$ ipython --no-banner

In [1]: import numpy as np

In [2]: import numpy.linalg as la

In [3]: np.set_printoptions(precision=2, suppress=True, linewidth=120)

In [4]: M = np.load("a.npy")

In [5]: M
Out[5]: 
array([[1, 0, 0, 0],
       [6, 1, 0, 0],
       [5, 3, 1, 0],
       [1, 5, 3, 1]])

In [6]: # triangular

In [7]: P = np.triu(np.array([[5, -3, 2, -4], [0, 4, 3, 0], [4, -1, -5, 2], [-2, 5, -4, -1]]), 1) + np.eye(4)

In [8]: Y = P @ M @ la.inv(P)

In [9]: la.matrix_rank(Y)
Out[9]: np.int64(4)

In [10]: round(la.det(Y), 2)
Out[10]: np.float64(1.0)

In [11]: np.poly(Y)
Out[11]: array([ 1., -4.,  6., -4.,  1.])

In [12]: P @ M - M @ P
Out[12]: 
array([[-12., -14., -12.,   0.],
       [ 15.,  27., -12.,  24.],
       [  2.,  25., -13.,  20.],
       [  0.,   3., -17.,  -2.]])

In [13]: X = np.load("dump.npy")

In [14]: X
Out[14]: 
array([[-1.,  1.,  1.,  1.,  1.,  1.,  1.],
       [ 1., -1.,  1.,  1.,  1.,  1.,  1.],
       [ 1.,  1., -1.,  1.,  1.,  1.,  1.],
       [ 1.,  1.,  1., -1.,  1.,  1.,  1.],
       [ 1.,  1.,  1.,  1., -1.,  1.,  1.],
       [ 1.,  1.,  1.,  1.,  1., -1.,  1.],
       [ 1.,  1.,  1.,  1.,  1.,  1., -1.]])

In [15]: rng = np.random.default_rng(1532)

In [16]: idx = rng.permutation(7)

In [17]: Y = X[:, idx] * rng.choice([-1, 1], 7)

In [18]: Y
Out[18]: 
array([[ 1.,  1., -1.,  1., -1.,  1.,  1.],
       [ 1., -1., -1.,  1., -1., -1.,  1.],
       [ 1.,  1., -1.,  1., -1., -1., -1.],
       [-1.,  1., -1.,  1., -1., -1.,  1.],
       [ 1.,  1., -1., -1., -1., -1.,  1.],
       [ 1.,  1.,  1.,  1., -1., -1.,  1.],
       [ 1.,  1., -1.,  1.,  1., -1.,  1.]])

In [19]: Uu, _, VT = la.svd(X.T @ Y)

In [20]: idx
Out[20]: array([3, 1, 5, 4, 6, 0, 2])

In [21]: def softmax(z):
    ...:     e = np.exp(z - z.max(axis=-1, keepdims=True))
    ...:     return e / e.sum(axis=-1, keepdims=True)
    ...: 

In [22]: softmax(X[0] + -1)
Out[22]: array([0.02, 0.16, 0.16, 0.16, 0.16, 0.16, 0.16])

In [23]: softmax(X[0])
Out[23]: array([0.02, 0.16, 0.16, 0.16, 0.16, 0.16, 0.16])

In [24]: S = X @ X.T / np.sqrt(7)

In [25]: softmax(S + np.triu(np.full(S.shape, -np.inf), 1))
Out[25]: 
array([[1.  , 0.  , 0.  , 0.  , 0.  , 0.  , 0.  ],
       [0.18, 0.82, 0.  , 0.  , 0.  , 0.  , 0.  ],
       [0.15, 0.15, 0.69, 0.  , 0.  , 0.  , 0.  ],
       [0.13, 0.13, 0.13, 0.6 , 0.  , 0.  , 0.  ],
       [0.12, 0.12, 0.12, 0.12, 0.53, 0.  , 0.  ],
       [0.1 , 0.1 , 0.1 , 0.1 , 0.1 , 0.48, 0.  ],
       [0.09, 0.09, 0.09, 0.09, 0.09, 0.09, 0.43]])

In [26]: softmax(S)[0] @ X
Out[26]: array([0.14, 0.81, 0.81, 0.81, 0.81, 0.81, 0.81])

In [27]: softmax(S)
Out[27]: 
array([[0.43, 0.09, 0.09, 0.09, 0.09, 0.09, 0.09],
       [0.09, 0.43, 0.09, 0.09, 0.09, 0.09, 0.09],
       [0.09, 0.09, 0.43, 0.09, 0.09, 0.09, 0.09],
       [0.09, 0.09, 0.09, 0.43, 0.09, 0.09, 0.09],
       [0.09, 0.09, 0.09, 0.09, 0.43, 0.09, 0.09],
       [0.09, 0.09, 0.09, 0.09, 0.09, 0.43, 0.09],
       [0.09, 0.09, 0.09, 0.09, 0.09, 0.09, 0.43]])

In [28]: softmax(S).round(6).argmax(axis=1)
Out[28]: array([0, 1, 2, 3, 4, 5, 6])

In [29]: th = np.radians(120)

In [30]: R = np.eye(7)

In [31]: R[2, 2] = R[1, 1] = np.cos(th)

In [32]: R[2, 1], R[1, 2] = -np.sin(th), np.sin(th)

In [33]: R
Out[33]: 
array([[ 1.  ,  0.  ,  0.  ,  0.  ,  0.  ,  0.  ,  0.  ],
       [ 0.  , -0.5 ,  0.87,  0.  ,  0.  ,  0.  ,  0.  ],
       [ 0.  , -0.87, -0.5 ,  0.  ,  0.  ,  0.  ,  0.  ],
       [ 0.  ,  0.  ,  0.  ,  1.  ,  0.  ,  0.  ,  0.  ],
       [ 0.  ,  0.  ,  0.  ,  0.  ,  1.  ,  0.  ,  0.  ],
       [ 0.  ,  0.  ,  0.  ,  0.  ,  0.  ,  1.  ,  0.  ],
       [ 0.  ,  0.  ,  0.  ,  0.  ,  0.  ,  0.  ,  1.  ]])

In [34]: Y = X @ R.T

In [35]: np.abs(Y - X).max(axis=0)
Out[35]: array([0.  , 2.37, 2.37, 0.  , 0.  , 0.  , 0.  ])

In [36]: np.allclose(la.norm(X, axis=1), la.norm(Y, axis=1))
Out[36]: True

In [37]: la.svd(X, compute_uv=False), la.svd(Y, compute_uv=False)
Out[37]: (array([5., 2., 2., 2., 2., 2., 2.]), array([5., 2., 2., 2., 2., 2., 2.]))

In [38]: np.allclose(X @ X.T, Y @ Y.T)
Out[38]: True

In [39]: E = np.load("run6.npy")

In [40]: E
Out[40]: 
array([[-7.,  4., 16.],
       [ 0.,  5.,  0.],
       [ 0.,  4.,  9.]])

In [41]: ev, vecs = la.eig(E)

In [42]: ev
Out[42]: array([-7.,  9.,  5.])

In [43]: E @ vecs[:, 0] - ev[0] * vecs[:, 0]
Out[43]: array([0., 0., 0.])

In [44]: np.sort(la.eigvals(E.T))
Out[44]: array([-7.,  5.,  9.])

In [45]: np.sort(la.eigvals(la.inv(E)))
Out[45]: array([-0.14,  0.11,  0.2 ])

In [46]: np.sort(la.eigvals(E @ E))
Out[46]: array([25., 49., 81.])

In [47]: idx = rng.permutation(3)

In [48]: idx
Out[48]: array([0, 1, 2])

In [49]: Y = E[idx][:, idx]

In [50]: np.trace(Y)
Out[50]: np.float64(7.0)

In [51]: np.sort(np.abs(la.eigvals(Y)))
Out[51]: array([5., 7., 9.])

In [52]: Y
Out[52]: 
array([[-7.,  4., 16.],
       [ 0.,  5.,  0.],
       [ 0.,  4.,  9.]])

In [53]: np.allclose(Y, E)
Out[53]: True

In [54]: Y = E / np.sqrt((E ** 2).mean(axis=1, keepdims=True))

In [55]: Y[1]
Out[55]: array([0.  , 1.73, 0.  ])

In [56]: np.round(la.norm(E, 2), 2)
Out[56]: np.float64(20.15)

In [57]: round(la.norm(E) ** 2 / la.norm(E, 2) ** 2, 2)
Out[57]: np.float64(1.09)

In [58]: la.norm(E, axis=1).argmax()
Out[58]: np.int64(0)

In [59]: la.norm(E, axis=0)
Out[59]: array([ 7.  ,  7.55, 18.36])

In [60]: E[2] @ E[1]
Out[60]: np.float64(20.0)

In [61]: f = np.array([-2, 1, 3])

In [62]: np.correlate(E[0], E[1], "full")
Out[62]: array([  0., -35.,  20.,  80.,   0.])

In [63]: np.convolve(E[0], f)
Out[63]: array([ 14., -15., -49.,  28.,  48.])

In [64]: np.cross(E[0, :3], E[1, :3])
Out[64]: array([-80.,   0., -35.])

In [65]: np.polyval(f, E[0])
Out[65]: array([-102.,  -25., -493.])

In [66]: A = np.array([[0, 0, 0, 1, 0],
    ...:     [0, 1, 0, 0, 0],
    ...:     [1, 0, 0, 0, 0],
    ...:     [0, 0, 1, 0, 0],
    ...:     [0, 0, 0, 0, 1]])

In [67]: A
Out[67]: 
array([[0, 0, 0, 1, 0],
       [0, 1, 0, 0, 0],
       [1, 0, 0, 0, 0],
       [0, 0, 1, 0, 0],
       [0, 0, 0, 0, 1]])

In [68]: # row-stochastic, so 1 is an eigenvalue

In [69]: Y = A + rng.integers(-2, 3, (5, 1)) @ rng.integers(-2, 3, (1, 5))

In [70]: Y
Out[70]: 
array([[ 0, -1, -2,  1,  1],
       [ 0,  2,  2,  0, -1],
       [ 1, -2, -4,  0,  2],
       [ 0, -2, -3,  0,  2],
       [ 0,  0,  0,  0,  1]])

In [71]: Y - A
Out[71]: 
array([[ 0, -1, -2,  0,  1],
       [ 0,  1,  2,  0, -1],
       [ 0, -2, -4,  0,  2],
       [ 0, -2, -4,  0,  2],
       [ 0,  0,  0,  0,  0]])

In [72]: la.matrix_rank(Y - A, tol=1e-8)
Out[72]: np.int64(1)

In [73]: np.abs(Y - A).sum(axis=1)
Out[73]: array([4, 4, 8, 8, 0])

In [74]: np.round(la.svd(Y - A, compute_uv=False), 2) + 0
Out[74]: array([7.75, 0.  , 0.  , 0.  , 0.  ])

In [75]: Uu, sv, VT = la.svd(A, full_matrices=False)

In [76]: Uu.T @ Uu
Out[76]: 
array([[1., 0., 0., 0., 0.],
       [0., 1., 0., 0., 0.],
       [0., 0., 1., 0., 0.],
       [0., 0., 0., 1., 0.],
       [0., 0., 0., 0., 1.]])

In [77]: Uu.shape, sv.shape, VT.shape
Out[77]: ((5, 5), (5,), (5, 5))

In [78]: (sv > 1e-8).sum()
Out[78]: np.int64(5)

In [79]: Uu.T @ A @ VT.T
Out[79]: 
array([[1., 0., 0., 0., 0.],
       [0., 1., 0., 0., 0.],
       [0., 0., 1., 0., 0.],
       [0., 0., 0., 1., 0.],
       [0., 0., 0., 0., 1.]])

In [80]: VT @ VT.T
Out[80]: 
array([[1., 0., 0., 0., 0.],
       [0., 1., 0., 0., 0.],
       [0., 0., 1., 0., 0.],
       [0., 0., 0., 1., 0.],
       [0., 0., 0., 0., 1.]])

In [81]: round(np.sqrt((sv ** 2).sum()), 2), np.round(la.norm(A), 2)
Out[81]: (np.float64(2.24), np.float64(2.24))

In [82]: np.cumsum(sv ** 2) / np.sum(sv ** 2)
Out[82]: array([0.2, 0.4, 0.6, 0.8, 1. ])

In [83]: A @ A.T
Out[83]: 
array([[1, 0, 0, 0, 0],
       [0, 1, 0, 0, 0],
       [0, 0, 1, 0, 0],
       [0, 0, 0, 1, 0],
       [0, 0, 0, 0, 1]])

In [84]: A.T @ A
Out[84]: 
array([[1, 0, 0, 0, 0],
       [0, 1, 0, 0, 0],
       [0, 0, 1, 0, 0],
       [0, 0, 0, 1, 0],
       [0, 0, 0, 0, 1]])

In [85]: x0 = np.array([-2, 1, 0, 0, -2])

In [86]: y = A @ x0

In [87]: coef, lr = np.zeros(5), 1 / la.norm(A, 2) ** 2

In [88]: for i in range(150):
    ...:     coef -= lr * A.T @ (A @ coef - y)
    ...:     if i % 50 == 0: print(i, round(la.norm(A @ coef - y), 2))
    ...: 
0 0.0
50 0.0
100 0.0

In [89]: round(float(la.cond(A)), 2)
Out[89]: 1.0

In [90]: feats = np.array([[16, -28, -20], [-28, 49, 35], [-20, 35, 25]])

In [91]: # rows and columns are dependent

In [92]: f = np.array([5, 3, 9])

In [93]: np.correlate(feats[1], feats[0], "full")
Out[93]: array([  560,  -196, -2520,  -196,   560])

In [94]: P = np.triu(np.array([[2, 0, 1], [2, 0, 2], [2, 2, 2]]), 1) + np.eye(3)

In [95]: Y = P @ feats @ la.inv(P)

In [96]: round(float(la.det(Y)), 2)
Out[96]: -0.0

In [97]: np.round(np.poly(Y), 2) + 0
Out[97]: array([  1., -90.,   0.,   0.])

In [98]: np.trace(Y), np.trace(feats)
Out[98]: (np.float64(90.0), np.int64(90))

In [99]: la.matrix_rank(Y)
Out[99]: np.int64(1)

In [100]: np.allclose(feats[:-1].T @ la.lstsq(feats[:-1].T, feats[-1])[0], feats[-1])
Out[100]: True

In [101]: np.abs(np.diag(la.qr(feats)[1])) > 1e-9
Out[101]: array([ True, False, False])

In [102]: feats @ la.pinv(feats) @ feats
Out[102]: 
array([[ 16., -28., -20.],
       [-28.,  49.,  35.],
       [-20.,  35.,  25.]])

In [103]: Uu, sv, VT = la.svd(feats)

In [104]: np.argmax(sv[:-1] / (sv[1:] + 1e-6)) + 1
Out[104]: np.int64(1)

In [105]: sv.round(2) + 0
Out[105]: array([90.,  0.,  0.])

In [106]: Y = Uu[:, :1] @ np.diag(sv[:1]) @ VT[:1]

In [107]: round(float(la.norm(feats - Y) / la.norm(feats)), 2)
Out[107]: 0.0

In [108]: la.matrix_rank(feats, rtol=0.05)
Out[108]: np.int64(1)

In [109]: round(la.norm(feats - Y, 2), 2), round(float(sv[1]), 2)
Out[109]: (np.float64(0.0), 0.0)

In [110]: Y
Out[110]: 
array([[ 16., -28., -20.],
       [-28.,  49.,  35.],
       [-20.,  35.,  25.]])

In [111]: round(np.abs(feats - Y).max(), 2)
Out[111]: np.float64(0.0)

In [112]: mat = np.load("m.npy")

In [113]: mat
Out[113]: 
array([[ 1.3,  0.6,  0.4,  0.4],
       [ 2.5, -1.5, -0.3,  0.4],
       [-3. , -0.3,  0.2,  1. ],
       [ 1.7,  0.1,  1.6,  0.2],
       [-0.4,  0.7, -0.1, -0.6],
       [-0.2,  0.9,  1.1, -1.4]])

In [114]: q, R = la.qr(mat)

In [115]: q.shape, R.shape
Out[115]: ((6, 4), (4, 4))

In [116]: R
Out[116]: 
array([[-4.48,  0.53, -0.38,  0.14],
       [ 0.  ,  1.93,  0.99, -1.24],
       [ 0.  ,  0.  , -1.72, -0.21],
       [ 0.  ,  0.  ,  0.  ,  1.44]])

In [117]: np.round(abs(R[0, 0]), 2), round(la.norm(mat[:, 0]), 2)
Out[117]: (np.float64(4.48), np.float64(4.48))

In [118]: round(np.trace(q @ q.T), 2)
Out[118]: np.float64(4.0)

In [119]: W2 = np.array([[0.5, 1.3, 0.4, 0.0, -0.6], [0.1, -1.6, 1.2, -0.4, -1.2]])

In [120]: J = np.array([[0, 0],
     ...:     [4, 6],
     ...:     [1, 3],
     ...:     [3, 5],
     ...:     [8, 0],
     ...:     [6, 2],
     ...:     [0, 8],
     ...:     [7, 3],
     ...:     [1, 3],
     ...:     [0, 9],
     ...:     [1, 0],
     ...:     [5, 1],
     ...:     [1, 2],
     ...:     [1, 0],
     ...:     [8, 5],
     ...:     [8, 2],
     ...:     [0, 7],
     ...:     [3, 9],
     ...:     [8, 2]]) @ W2 + 0.02 * rng.normal(size=(19, 5))

In [121]: J.round(2) + 0
Out[121]: 
array([[ -0.03,   0.01,   0.01,   0.01,  -0.02],
       [  2.59,  -4.43,   8.84,  -2.4 ,  -9.58],
       [  0.8 ,  -3.48,   3.99,  -1.2 ,  -4.19],
       [  1.98,  -4.1 ,   7.2 ,  -2.01,  -7.83],
       [  4.  ,  10.43,   3.16,   0.  ,  -4.81],
       [  3.23,   4.57,   4.81,  -0.82,  -5.98],
       [  0.78, -12.8 ,   9.56,  -3.16,  -9.59],
       [  3.79,   4.36,   6.42,  -1.2 ,  -7.8 ],
       [  0.79,  -3.5 ,   4.  ,  -1.21,  -4.23],
       [  0.91, -14.41,  10.82,  -3.56, -10.77],
       [  0.45,   1.28,   0.38,   0.  ,  -0.61],
       [  2.62,   4.91,   3.23,  -0.42,  -4.17],
       [  0.68,  -1.87,   2.77,  -0.8 ,  -2.98],
       [  0.51,   1.29,   0.4 ,   0.  ,  -0.59],
       [  4.53,   2.39,   9.21,  -1.98, -10.82],
       [  4.19,   7.18,   5.59,  -0.78,  -7.15],
       [  0.71, -11.22,   8.41,  -2.82,  -8.37],
       [  2.42, -10.51,  12.  ,  -3.6 , -12.6 ],
       [  4.2 ,   7.21,   5.59,  -0.81,  -7.23]])

In [122]: Y = np.c_[J[:, :2] @ np.array([[5, 4], [3, 2]]), np.array([9, 7, -5, -5, 6, 4, -5, -2, 8, -4, -5, 5, 9, -5, -8, 4, 7, 9, 5])]

In [123]: Y
Out[123]: 
array([[ -0.12,  -0.1 ,   9.  ],
       [ -0.35,   1.49,   7.  ],
       [ -6.44,  -3.76,  -5.  ],
       [ -2.4 ,  -0.28,  -5.  ],
       [ 51.32,  36.88,   6.  ],
       [ 29.85,  22.05,   4.  ],
       [-34.5 , -22.48,  -5.  ],
       [ 32.05,  23.89,  -2.  ],
       [ -6.53,  -3.82,   8.  ],
       [-38.65, -25.16,  -4.  ],
       [  6.11,   4.38,  -5.  ],
       [ 27.83,  20.3 ,   5.  ],
       [ -2.22,  -1.03,   9.  ],
       [  6.4 ,   4.6 ,  -5.  ],
       [ 29.84,  22.91,  -8.  ],
       [ 42.49,  31.12,   4.  ],
       [-30.08, -19.58,   7.  ],
       [-19.46, -11.37,   9.  ],
       [ 42.63,  31.22,   5.  ]])

In [124]: la.matrix_rank(Y)
Out[124]: np.int64(3)

In [125]: np.round(la.norm(Y - J @ la.lstsq(J, Y)[0], axis=0), 2) + 0
Out[125]: array([ 0.  ,  0.  , 23.71])

In [126]: la.norm(la.qr(J)[0].T @ Y, axis=0) ** 2 / ((Y ** 2).sum(axis=0) + 1e-12)
Out[126]: array([1.  , 1.  , 0.23])

In [127]: la.matrix_rank(np.c_[J, Y])
Out[127]: np.int64(6)
